>>> import numpy as np
>>> from numpy import linalg as LA
>>> np.set_printoptions(precision=2, suppress=True, linewidth=160, sign=" ")
>>> feats = np.arange(40).reshape(5, 8) + -2
>>> feats
array([[-2, -1,  0,  1,  2,  3,  4,  5],
       [ 6,  7,  8,  9, 10, 11, 12, 13],
       [14, 15, 16, 17, 18, 19, 20, 21],
       [22, 23, 24, 25, 26, 27, 28, 29],
       [30, 31, 32, 33, 34, 35, 36, 37]])
>>> round(float(np.trace(LA.pinv(feats) @ feats)), 2)
2.0
>>> np.round(feats @ LA.pinv(feats) @ feats, 2) + 0
array([[-2., -1.,  0.,  1.,  2.,  3.,  4.,  5.],
       [ 6.,  7.,  8.,  9., 10., 11., 12., 13.],
       [14., 15., 16., 17., 18., 19., 20., 21.],
       [22., 23., 24., 25., 26., 27., 28., 29.],
       [30., 31., 32., 33., 34., 35., 36., 37.]])
>>> np.unique(feats.round(6), axis=0).shape
(5, 8)
>>> rank = LA.matrix_rank(feats)
>>> rank
np.int64(2)
>>> ns = LA.svd(feats)[2][rank:].T
>>> [int(LA.matrix_rank(feats[:, :j + 1])) for j in range(8)]
[1, 2, 2, 2, 2, 2, 2, 2]
>>> u = np.array([2, 0, 1, 0, 1, 2, 1])
>>> rng = np.random.default_rng(638)
>>> K = np.outer(rng.normal(size=29), u) + 0.05 * rng.normal(size=(29, 7))
>>> K.round(2) + 0
array([[-2.12,  0.04, -1.08, -0.03, -0.94, -2.02, -1.05],
       [-1.22, -0.05, -0.61, -0.03, -0.55, -1.22, -0.56],
       [-1.2 ,  0.02, -0.59, -0.01, -0.54, -1.27, -0.59],
       [-1.63, -0.08, -0.76,  0.02, -0.78, -1.66, -0.8 ],
       [-1.56,  0.12, -0.81, -0.06, -0.75, -1.52, -0.89],
       [-0.72,  0.06, -0.38, -0.06, -0.4 , -0.8 , -0.33],
       [ 1.16,  0.01,  0.53, -0.07,  0.55,  1.24,  0.53],
       [ 0.06,  0.  ,  0.04,  0.  ,  0.05, -0.03, -0.03],
       [ 0.24,  0.04,  0.04,  0.  ,  0.11,  0.19,  0.03],
       [ 0.15,  0.04,  0.07, -0.05,  0.1 ,  0.16,  0.11],
       [-0.74, -0.02, -0.42,  0.04, -0.41, -0.65, -0.45],
       [-4.05, -0.06, -2.01,  0.  , -2.06, -4.15, -2.04],
       [-1.84, -0.04, -0.96, -0.04, -0.9 , -1.92, -0.96],
       [ 0.76,  0.04,  0.35,  0.01,  0.35,  0.74,  0.33],
       [ 0.88, -0.1 ,  0.41,  0.01,  0.35,  0.97,  0.51],
       [-1.07, -0.03, -0.54,  0.  , -0.51, -1.02, -0.48],
       [ 0.66,  0.02,  0.35, -0.03,  0.4 ,  0.83,  0.35],
       [ 0.53,  0.02,  0.25,  0.08,  0.16,  0.43,  0.24],
       [ 1.67,  0.02,  0.87, -0.09,  0.83,  1.78,  0.78],
       [ 0.68,  0.  ,  0.22,  0.04,  0.19,  0.43,  0.24],
       [-2.47,  0.07, -1.31, -0.04, -1.24, -2.51, -1.24],
       [-1.16,  0.02, -0.61,  0.02, -0.63, -1.27, -0.53],
       [ 2.08,  0.01,  1.1 , -0.01,  1.14,  2.09,  1.1 ],
       [ 2.59, -0.03,  1.39, -0.03,  1.33,  2.68,  1.39],
       [-2.67, -0.02, -1.47,  0.01, -1.35, -2.89, -1.41],
       [-0.08,  0.01, -0.02,  0.  , -0.01, -0.07, -0.13],
       [ 0.79, -0.09,  0.45,  0.04,  0.36,  0.9 ,  0.44],
       [ 0.51,  0.03,  0.23,  0.03,  0.22,  0.35,  0.15],
       [ 0.49,  0.02,  0.24, -0.08,  0.25,  0.44,  0.32]])
>>> u = np.array([9, 8])
>>> np.correlate(feats[3], feats[0], "full")
array([110, 203, 278, 334, 370, 385, 378, 348, 210,  97,  10, -50, -82, -85, -58])
>>> np.convolve(feats[3], u)
array([ 198,  383,  400,  417,  434,  451,  468,  485,  232])
>>> np.cross(feats[3, :3], feats[0, :3])
array([ 24, -48,  24])
>>> E = np.loadtxt("data.csv", delimiter=",")
>>> E
array([[ 0.,  0.,  0., -2.,  0.,  0.,  0.],
       [ 0., -2.,  0.,  0.,  0.,  0.,  0.],
       [ 0.,  0.,  0.,  0.,  0.,  0.,  0.],
       [ 0.,  0.,  0.,  0.,  3.,  0.,  0.],
       [-2.,  0.,  0.,  0.,  0.,  0.,  0.],
       [ 0.,  0.,  0.,  0.,  0.,  0.,  3.],
       [ 0.,  0.,  1.,  0.,  0.,  0.,  0.]])
>>> Uu, sv, Vt = LA.svd(E)
>>> sv
array([ 3.,  3.,  2.,  2.,  2.,  1.,  0.])
>>> np.argmax(sv[:-1] / (sv[1:] + 1e-6)) + 1
np.int64(6)
>>> Y = Uu[:, :6] @ np.diag(sv[:6]) @ Vt[:6]
>>> np.abs(E - Y).max()
np.float64(0.0)
>>> LA.matrix_rank(E, rtol=0.05)
np.int64(6)
>>> Y
array([[ 0.,  0.,  0., -2.,  0.,  0.,  0.],
       [ 0., -2.,  0.,  0.,  0.,  0.,  0.],
       [ 0.,  0.,  0.,  0.,  0.,  0.,  0.],
       [ 0.,  0.,  0.,  0.,  3.,  0.,  0.],
       [-2.,  0.,  0.,  0.,  0.,  0.,  0.],
       [ 0.,  0.,  0.,  0.,  0.,  0.,  3.],
       [ 0.,  0.,  1.,  0.,  0.,  0.,  0.]])
>>> round(LA.norm(E - Y) / LA.norm(E), 2)
np.float64(0.0)
>>> data = np.load("arr.npy")
>>> data
array([[ 0.32, -0.19,  0.17, -3.66,  0.06, -5.29],
       [-1.8 ,  4.37, -0.88,  0.12,  6.23, -4.73],
       [ 6.55,  3.56,  2.87,  2.62,  2.83,  1.35],
       [ 1.93,  0.43,  2.38, -2.52,  1.65, -2.92],
       [ 0.93,  2.93,  0.8 ,  0.13,  3.54, -3.28],
       [-0.49, -0.6 ,  1.78, -4.39,  1.25, -5.13],
       [ 0.97,  2.39,  2.58,  0.67,  2.82, -3.18],
       [ 5.56,  4.43,  3.1 ,  3.63,  4.04,  1.08],
       [-1.32,  0.59, -1.2 , -2.27, -0.54, -7.11],
       [ 5.76,  1.61,  5.29,  0.19,  2.91,  1.23],
       [ 4.71,  4.44,  6.69,  3.64,  6.84,  2.24],
       [ 4.21,  2.87,  3.84,  1.54,  3.49, -0.07],
       [ 2.08,  0.18,  1.61, -2.24,  0.07, -3.59],
       [ 4.28,  2.27,  4.99,  2.21,  2.  , -0.38],
       [ 3.63,  1.87,  1.36,  0.21,  0.85, -2.08],
       [ 3.53,  2.51,  0.44,  1.03,  0.76, -2.38],
       [ 5.43,  0.44,  1.65, -3.31,  1.68, -0.26],
       [ 4.48,  2.85,  1.66,  2.32,  0.78, -1.38],
       [-0.05, -1.11,  0.8 , -4.52, -0.64, -5.74],
       [ 4.41,  2.63,  1.63,  1.97,  0.66, -1.48],
       [ 7.14,  3.44,  6.5 ,  1.8 ,  6.21,  3.9 ],
       [ 5.15,  0.47,  5.36, -0.21,  0.7 , -0.13],
       [ 2.3 ,  2.06,  2.75,  0.59,  2.07, -2.38],
       [ 3.19,  0.18,  2.44, -2.87,  1.36, -2.02],
       [ 2.1 ,  2.66,  4.93, -0.23,  6.24, -0.44],
       [ 0.83,  1.26,  0.26, -0.67, -0.06, -4.9 ]])
>>> LA.lstsq(data[:-1].T, data[-1])[2]
np.int32(5)
>>> round(np.trace(LA.pinv(data) @ data), 2)
np.float64(5.0)
>>> W1 = np.array([[3, 1, -2, 1],
...     [1, -1, 0, 3],
...     [-2, 0, 3, 2],
...     [0, 2, -1, -3],
...     [-1, -3, -1, 2],
...     [1, 1, -3, 0]])
>>> c = np.array([9, 8, 4, 4])
>>> hid = np.maximum(data @ W1 + c, 0)
>>> LA.matrix_rank(hid)
np.int64(4)
>>> (hid > 0).astype(int)
array([[ 1,  0,  1,  1],
       [ 0,  0,  1,  1],
       [ 1,  1,  0,  1],
       [ 1,  0,  1,  1],
       [ 1,  0,  1,  1],
       [ 0,  0,  1,  1],
       [ 1,  0,  1,  1],
       [ 1,  1,  0,  1],
       [ 1,  0,  1,  1],
       [ 1,  1,  1,  1],
       [ 1,  0,  0,  1],
       [ 1,  1,  1,  1],
       [ 1,  1,  1,  1],
       [ 1,  1,  1,  1],
       [ 1,  1,  1,  1],
       [ 1,  1,  1,  1],
       [ 1,  1,  1,  1],
       [ 1,  1,  1,  1],
       [ 1,  0,  1,  1],
       [ 1,  1,  1,  1],
       [ 1,  1,  0,  1],
       [ 1,  1,  1,  1],
       [ 1,  1,  1,  1],
       [ 1,  0,  1,  1],
       [ 1,  0,  1,  1],
       [ 1,  1,  1,  1]])
>>> (hid > 0).mean(axis=0)
array([ 0.92,  0.58,  0.85,  1.  ])
>>> C = np.array([[1, -2, 0], [-3, -1, 3], [0, 3, 2], [2, 3, 3]])
>>> (hid @ C).round(6).argmax(axis=1)
array([ 1,  1,  2,  1,  2,  1,  1,  2,  1,  2,  2,  2,  2,  2,  2,  2,  2,  2,  1,  2,  2,  2,  2,  2,  1,  2])
>>> np.argsort(-LA.norm(data, axis=0).round(6), kind="stable")[:3]
array([ 0,  5,  2])
>>> LA.cond(data) > 100
np.True_
>>> LA.matrix_rank(data, rtol=0.1)
np.int64(5)
>>> round(LA.norm(data, 2) / LA.norm(data), 2)
np.float64(0.78)
>>> d = LA.norm(data[:, None] - data[None], axis=-1)
>>> LA.matrix_rank(d ** 2)
np.int64(6)
>>> np.unravel_index(d.round(6).argmax(), d.shape)
(np.int64(8), np.int64(20))
>>> d[:5, :5]
array([[  0.  ,   8.9 ,  12.31,   4.16,   6.41],
       [  8.9 ,   0.  ,  11.8 ,   8.44,   4.66],
       [ 12.31,  11.8 ,   0.  ,   8.8 ,   8.02],
       [  4.16,   8.44,   8.8 ,   0.  ,   4.52],
       [  6.41,   4.66,   8.02,   4.52,   0.  ]])
>>> np.flatnonzero(d[13] < d.mean() / 2)
array([  9,  11,  13,  21])
>>> mat = np.loadtxt("run3.csv", delimiter=",")
>>> mat
array([[-0.4 ,  1.5 ,  0.9 ,  2.1 ,  1.7 , -0.1 ,  0.4 ],
       [ 1.6 ,  0.3 , -3.24,  0.3 ,  0.5 , -1.5 ,  0.  ],
       [ 0.1 ,  0.3 ,  0.11, -0.4 , -1.3 , -1.6 , -0.2 ],
       [ 1.  ,  0.8 , -2.16, -0.8 ,  0.4 ,  1.8 ,  1.1 ],
       [-1.9 , -0.4 ,  3.7 , -1.7 , -1.4 ,  0.8 , -1.5 ],
       [ 1.8 , -1.4 , -3.56,  0.  , -1.7 ,  0.5 , -0.8 ],
       [ 1.  ,  1.2 , -1.88,  1.1 ,  0.4 ,  1.7 ,  0.  ],
       [ 0.2 ,  1.9 , -0.74,  1.  , -0.8 , -0.2 , -0.4 ],
       [ 0.2 ,  0.6 , -0.4 , -0.5 , -1.  , -1.2 ,  0.7 ],
       [ 0.3 ,  0.4 , -0.48,  0.5 ,  2.4 , -0.1 ,  2.  ],
       [ 0.8 , -1.1 , -1.33,  0.8 , -1.4 ,  0.  ,  0.6 ],
       [-1.5 ,  0.8 ,  3.04, -0.5 ,  0.3 ,  0.1 ,  1.7 ],
       [-0.6 , -1.4 ,  1.63,  1.8 ,  1.7 , -0.4 , -0.9 ],
       [ 1.  , -1.3 , -2.59,  0.7 ,  0.8 , -0.2 , -0.7 ],
       [ 0.8 , -2.8 , -1.69, -0.4 ,  0.5 ,  1.  , -1.3 ],
       [ 0.1 , -0.7 , -0.7 ,  0.1 ,  1.6 , -1.2 , -2.1 ],
       [-1.6 , -0.4 ,  2.92, -0.1 ,  1.2 ,  0.8 ,  0.  ],
       [-0.5 , -1.1 ,  0.92, -1.6 ,  0.7 ,  0.7 ,  1.1 ],
       [ 0.8 , -2.3 , -1.83,  0.1 , -0.3 , -1.3 ,  0.3 ],
       [-1.  ,  1.  ,  2.66,  1.8 , -0.4 , -0.8 , -1.9 ],
       [ 1.  , -0.8 , -2.13, -0.6 , -1.2 ,  1.5 ,  0.5 ],
       [ 0.7 , -0.2 , -1.39, -0.9 , -0.1 ,  1.7 ,  0.2 ],
       [ 0.9 , -0.8 , -1.66, -0.4 ,  0.6 , -0.3 , -1.8 ],
       [-0.9 ,  0.9 ,  1.86, -0.7 ,  0.2 , -0.1 ,  0.  ],
       [ 0.4 ,  2.  , -0.95,  0.1 ,  0.6 , -0.9 ,  0.8 ],
       [-0.7 ,  0.9 ,  1.77, -0.7 , -0.2 ,  1.1 , -0.6 ],
       [-1.4 , -0.1 ,  2.94,  0.1 , -0.9 , -0.1 , -1.1 ],
       [-0.1 ,  0.  ,  0.04, -0.1 ,  0.2 , -0.7 ,  1.5 ],
       [ 0.3 ,  0.5 , -0.57,  1.2 , -0.2 , -0.7 ,  1.  ],
       [-1.5 , -0.6 ,  3.55,  0.5 ,  2.1 , -1.2 , -0.2 ],
       [ 0.7 ,  0.3 , -1.67,  0.1 , -1.  ,  0.8 ,  0.6 ],
       [-0.9 ,  0.4 ,  1.92, -1.9 , -0.5 ,  0.7 ,  0.8 ],
       [-1.1 , -1.5 ,  1.97, -0.1 ,  0.1 ,  0.4 , -0.8 ]])
>>> C = mat[[26, 31]].astype(float)
>>> for _ in range(7):
...     lab = LA.norm(mat[:, None] - C, axis=-1).argmin(axis=1)
...     C = np.array([mat[lab == j].mean(axis=0) for j in range(2)])
... 
>>> lab
array([ 0,  1,  1,  1,  0,  1,  1,  1,  1,  1,  1,  0,  0,  1,  1,  1,  0,  0,  1,  0,  1,  1,  1,  0,  1,  0,  0,  1,  1,  0,  1,  0,  0])
>>> C[1] - C[0]
array([ 1.76, -0.15, -3.73,  0.17, -0.4 , -0.19,  0.33])
>>> C
array([[-1.08,  0.  ,  2.29, -0.08,  0.35,  0.15, -0.23],
       [ 0.68, -0.15, -1.44,  0.1 , -0.05, -0.04,  0.1 ]])
>>> np.abs(C[1] - C[0]).argmax()
np.int64(2)
